>>> import numpy as np
>>> import numpy.linalg as la
>>> np.set_printoptions(precision=4, suppress=True, linewidth=120)
>>> rng = np.random.default_rng(524)
>>> F = (rng.random((4, 4)) < 0.3) + np.eye(4)
>>> F /= F.sum(axis=1, keepdims=True)
>>> F
array([[0.6667, 0.    , 0.    , 0.3333],
       [0.    , 1.    , 0.    , 0.    ],
       [0.3333, 0.    , 0.3333, 0.3333],
       [0.3333, 0.3333, 0.    , 0.3333]])
>>> ev, evecs = la.eig(F)
>>> F @ evecs[:, 0] - ev[0] * evecs[:, 0]
array([0., 0., 0., 0.])
>>> np.sort(la.eigvals(F.T))
array([0.1273, 0.3333, 0.8727, 1.    ])
>>> round(float(np.prod(ev)), 4)
0.037
>>> np.sort(la.eigvals(F @ F))
array([0.0162, 0.1111, 0.7616, 1.    ])
>>> Uu, sv, Vt = la.svd(F, full_matrices=False)
>>> (sv > 1e-8).sum()
np.int64(4)
>>> np.abs(Uu[:, 0]).round(6).argmax()
np.int64(1)
>>> np.abs(Vt[0])
array([0.455 , 0.8187, 0.0798, 0.341 ])
>>> sv
array([1.1042, 0.946 , 0.3082, 0.1151])
>>> np.round(Vt @ Vt.T, 4) + 0
array([[1., 0., 0., 0.],
       [0., 1., 0., 0.],
       [0., 0., 1., 0.],
       [0., 0., 0., 1.]])
>>> np.round(Uu.T @ Uu, 4) + 0
array([[1., 0., 0., 0.],
       [0., 1., 0., 0.],
       [0., 0., 1., 0.],
       [0., 0., 0., 1.]])
>>> np.cumsum(sv ** 2) / np.sum(sv ** 2)
array([0.5486, 0.9513, 0.994 , 1.    ])
>>> A = np.loadtxt("run18.csv", delimiter=",")
>>> A
array([[ 1.    ,  0.    ,  0.    ,  0.    ],
       [ 0.    , -0.1736, -0.9848,  0.    ],
       [ 0.    ,  0.9848, -0.1736,  0.    ],
       [ 0.    ,  0.    ,  0.    ,  1.    ]])
>>> M2 = la.inv(A)
>>> np.allclose(M2, A.T)
True
>>> la.det(A) * M2
array([[ 1.    ,  0.    ,  0.    ,  0.    ],
       [ 0.    , -0.1736,  0.9848,  0.    ],
       [-0.    , -0.9848, -0.1736, -0.    ],
       [ 0.    ,  0.    ,  0.    ,  1.    ]])
>>> np.round(la.det(A) * la.det(M2), 4)
np.float64(1.0)
>>> M2
array([[ 1.    ,  0.    ,  0.    ,  0.    ],
       [ 0.    , -0.1736,  0.9848,  0.    ],
       [-0.    , -0.9848, -0.1736, -0.    ],
       [ 0.    ,  0.    ,  0.    ,  1.    ]])
>>> round(la.cond(A), 4)
np.float64(1.0)
>>> J = np.load("w.npy")
>>> J
array([[ 0.0588, -0.2353],
       [-0.2353,  0.9412]])
>>> M2 = J / la.norm(J, axis=1, keepdims=True)
>>> cov = M2 @ M2.T
>>> np.degrees(np.arccos(np.clip(cov[0, 1], -1, 1)))
np.float64(180.0)
>>> cov
array([[ 1., -1.],
       [-1.,  1.]])
>>> z = rng.permutation(2)
>>> z
array([0, 1])
>>> M2 = J[z][:, z]
>>> np.allclose(M2, J)
True
>>> round(float(la.det(M2)), 4), round(la.det(J[z]), 4)
(-0.0, np.float64(-0.0))
>>> M2
array([[ 0.0588, -0.2353],
       [-0.2353,  0.9412]])
>>> round(float(np.trace(M2)), 4)
1.0
>>> ev, evecs = la.eigh(J)
>>> x0 = np.array([0, 3])
>>> (np.sign(evecs[:, -1].round(6)) == np.sign(evecs[0, -1].round(6))).astype(int)
array([1, 0])
>>> np.round(x0 @ J @ x0 / (x0 @ x0), 4), round(float(ev[0]), 4), round(ev[-1], 4)
(np.float64(0.9412), 0.0, np.float64(1.0))
>>> np.round(np.abs(J).sum(axis=1).max(), 4), round(float(np.abs(ev).max()), 4)
(np.float64(1.1765), 1.0)
>>> np.allclose(J[:-1].T @ la.lstsq(J[:-1].T, J[-1])[0], J[-1])
True
>>> np.unique(J.round(6), axis=0).shape
(2, 2)
>>> np.abs(np.diag(la.qr(J)[1])) > 1e-9
array([ True, False])
>>> x0 = np.array([0, 1])
>>> J * x0
array([[ 0.    , -0.2353],
       [-0.    ,  0.9412]])
>>> np.sign((J @ x0).round(6))
array([-1.,  1.])
>>> (J * x0).sum(axis=1)
array([-0.2353,  0.9412])
>>> np.einsum("ij,j->i", J, x0)
array([-0.2353,  0.9412])
>>> (J @ x0).argmax()
np.int64(1)
>>> E = np.loadtxt("dump.csv", delimiter=",")
>>> E
array([[1., 0., 0., 0.],
       [0., 1., 0., 0.],
       [0., 0., 0., 1.],
       [0., 0., 1., 0.]])
>>> la.pinv(E)
array([[1., 0., 0., 0.],
       [0., 1., 0., 0.],
       [0., 0., 0., 1.],
       [0., 0., 1., 0.]])
>>> la.svd(E, compute_uv=False)
array([1., 1., 1., 1.])
>>> X = np.loadtxt("a.csv", delimiter=",")
>>> X
array([[0.3333, 0.    , 0.3333, 0.    , 0.    , 0.3333],
       [0.5   , 0.5   , 0.    , 0.    , 0.    , 0.    ],
       [0.    , 0.    , 0.6667, 0.    , 0.3333, 0.    ],
       [0.    , 0.3333, 0.3333, 0.3333, 0.    , 0.    ],
       [0.3333, 0.    , 0.    , 0.3333, 0.3333, 0.    ],
       [0.25  , 0.25  , 0.    , 0.    , 0.    , 0.5   ]])
>>> u = np.array([-1, -1])
>>> np.array([np.convolve(row, u, "same") for row in X])
array([[-0.3333, -0.3333, -0.3333, -0.3333,  0.    , -0.3333],
       [-0.5   , -1.    , -0.5   ,  0.    ,  0.    ,  0.    ],
       [ 0.    ,  0.    , -0.6667, -0.6667, -0.3333, -0.3333],
       [ 0.    , -0.3333, -0.6667, -0.6667, -0.3333,  0.    ],
       [-0.3333, -0.3333,  0.    , -0.3333, -0.6667, -0.3333],
       [-0.25  , -0.5   , -0.25  ,  0.    ,  0.    , -0.5   ]])
>>> np.correlate(X[4], X[1], "full")
array([0.    , 0.    , 0.    , 0.    , 0.1667, 0.1667, 0.    , 0.1667, 0.3333, 0.1667, 0.    ])
>>> t = np.radians(90)
>>> r_ = np.eye(6)
>>> r_[5, 5] = r_[3, 3] = np.cos(t)
>>> r_[5, 3], r_[3, 5] = -np.sin(t), np.sin(t)
>>> r_.round(4) + 0
array([[ 1.,  0.,  0.,  0.,  0.,  0.],
       [ 0.,  1.,  0.,  0.,  0.,  0.],
       [ 0.,  0.,  1.,  0.,  0.,  0.],
       [ 0.,  0.,  0.,  0.,  0.,  1.],
       [ 0.,  0.,  0.,  0.,  1.,  0.],
       [ 0.,  0.,  0., -1.,  0.,  0.]])
>>> M2 = X @ r_.T
>>> M2.round(4) + 0
array([[ 0.3333,  0.    ,  0.3333,  0.3333,  0.    ,  0.    ],
       [ 0.5   ,  0.5   ,  0.    ,  0.    ,  0.    ,  0.    ],
       [ 0.    ,  0.    ,  0.6667,  0.    ,  0.3333,  0.    ],
       [ 0.    ,  0.3333,  0.3333,  0.    ,  0.    , -0.3333],
       [ 0.3333,  0.    ,  0.    ,  0.    ,  0.3333, -0.3333],
       [ 0.25  ,  0.25  ,  0.    ,  0.5   ,  0.    ,  0.    ]])
>>> la.svd(X, compute_uv=False), la.svd(M2, compute_uv=False)
(array([1.0507, 0.7894, 0.5605, 0.4734, 0.3554, 0.1973]), array([1.0507, 0.7894, 0.5605, 0.4734, 0.3554, 0.1973]))
>>> np.abs(M2 - X).max(axis=0)
array([0. , 0. , 0. , 0.5, 0. , 0.5])
>>> Q, evecs = la.qr(X[:, :1])[0], la.qr(X[:, 1:])[0]
>>> sv = la.svd(Q.T @ evecs, compute_uv=False)
>>> sv
array([0.8505])
>>> (sv > 0.9).sum()
np.int64(0)
>>> z = rng.permutation(6)
>>> M2 = X[:, z] * rng.choice([-1, 1], 6)
>>> M2
array([[-0.3333, -0.3333, -0.    , -0.3333,  0.    , -0.    ],
       [-0.5   , -0.    , -0.5   , -0.    ,  0.    , -0.    ],
       [-0.    , -0.6667, -0.    , -0.    ,  0.    , -0.3333],
       [-0.    , -0.3333, -0.3333, -0.    ,  0.3333, -0.    ],
       [-0.3333, -0.    , -0.    , -0.    ,  0.3333, -0.3333],
       [-0.25  , -0.    , -0.25  , -0.5   ,  0.    , -0.    ]])
>>> Uu, _, Vt = la.svd(X.T @ M2)
>>> np.round(la.lstsq(X, M2)[0], 4) + 0
array([[-1.,  0.,  0.,  0.,  0.,  0.],
       [ 0.,  0., -1.,  0.,  0.,  0.],
       [ 0., -1.,  0.,  0.,  0.,  0.],
       [ 0.,  0.,  0.,  0.,  1.,  0.],
       [ 0.,  0.,  0.,  0.,  0., -1.],
       [ 0.,  0.,  0., -1.,  0.,  0.]])
>>> np.round(Uu @ Vt, 4) + 0
array([[-1.,  0.,  0.,  0.,  0.,  0.],
       [ 0.,  0., -1.,  0.,  0.,  0.],
       [ 0., -1.,  0.,  0.,  0.,  0.],
       [ 0.,  0.,  0.,  0.,  1.,  0.],
       [ 0.,  0.,  0.,  0.,  0., -1.],
       [ 0.,  0.,  0., -1.,  0.,  0.]])
>>> z
array([0, 2, 1, 5, 3, 4])
>>> Q, _ = la.qr(np.array([[0.2, 0.7, -1.2, -0.6],
...     [-1.7, 2.2, -1.4, 1.5],
...     [-0.2, -0.2, 0.5, -0.4],
...     [1.1, -1.1, -0.5, -0.5]]))
>>> ev = np.array([7, 7, -4, -3])
>>> data = Q @ np.diag(ev) @ Q.T
>>> data
array([[ 4.6263,  1.4203, -3.5655,  1.9783],
       [ 1.4203,  4.262 , -0.2267, -4.5309],
       [-3.5655, -0.2267, -1.3059, -1.2123],
       [ 1.9783, -4.5309, -1.2123, -0.5824]])
>>> u = np.array([-2, -3, -2, -2])
>>> M2 = data + np.outer(u, np.eye(4)[3])
>>> la.matrix_rank(M2 - data)
np.int64(1)
>>> round(float(la.det(M2) / la.det(data)), 4), np.round(1 + la.solve(data, u)[3], 4)
(1.69, np.float64(1.69))
>>> Q, evecs = la.qr(data[:, :2])[0], la.qr(data[:, 2:])[0]
>>> sv = la.svd(Q.T @ evecs, compute_uv=False)
>>> (sv > 0.9).sum()
np.int64(0)
>>> np.round(la.norm(Q @ Q.T - evecs @ evecs.T, 2), 4)
np.float64(0.9123)
>>> cov = data.T @ data
>>> la.eigvalsh(cov)[::-1]
array([49., 49., 16.,  9.])
>>> la.matrix_rank(cov)
np.int64(4)
>>> (data @ data.T).shape
(4, 4)
>>> np.allclose(cov, cov.T)
True
>>> np.round(np.trace(cov), 4), round((data ** 2).sum(), 4)
(np.float64(123.0), np.float64(123.0))
>>> ev, evecs = la.eigh(data)
>>> x0 = np.array([3, 3, -5, 0])
>>> round(x0 @ data @ x0, 4)
np.float64(186.6815)
>>> evecs * np.abs(ev) @ evecs.T
array([[ 6.1194,  0.4138, -1.464 ,  0.5335],
       [ 0.4138,  6.2503, -0.006 , -1.235 ],
       [-1.464 , -0.006 ,  3.6984, -0.3434],
       [ 0.5335, -1.235 , -0.3434,  4.9319]])
>>> round(float(np.abs(data).sum(axis=1).max()), 4), round(np.abs(ev).max(), 4)
(11.5905, np.float64(7.0))
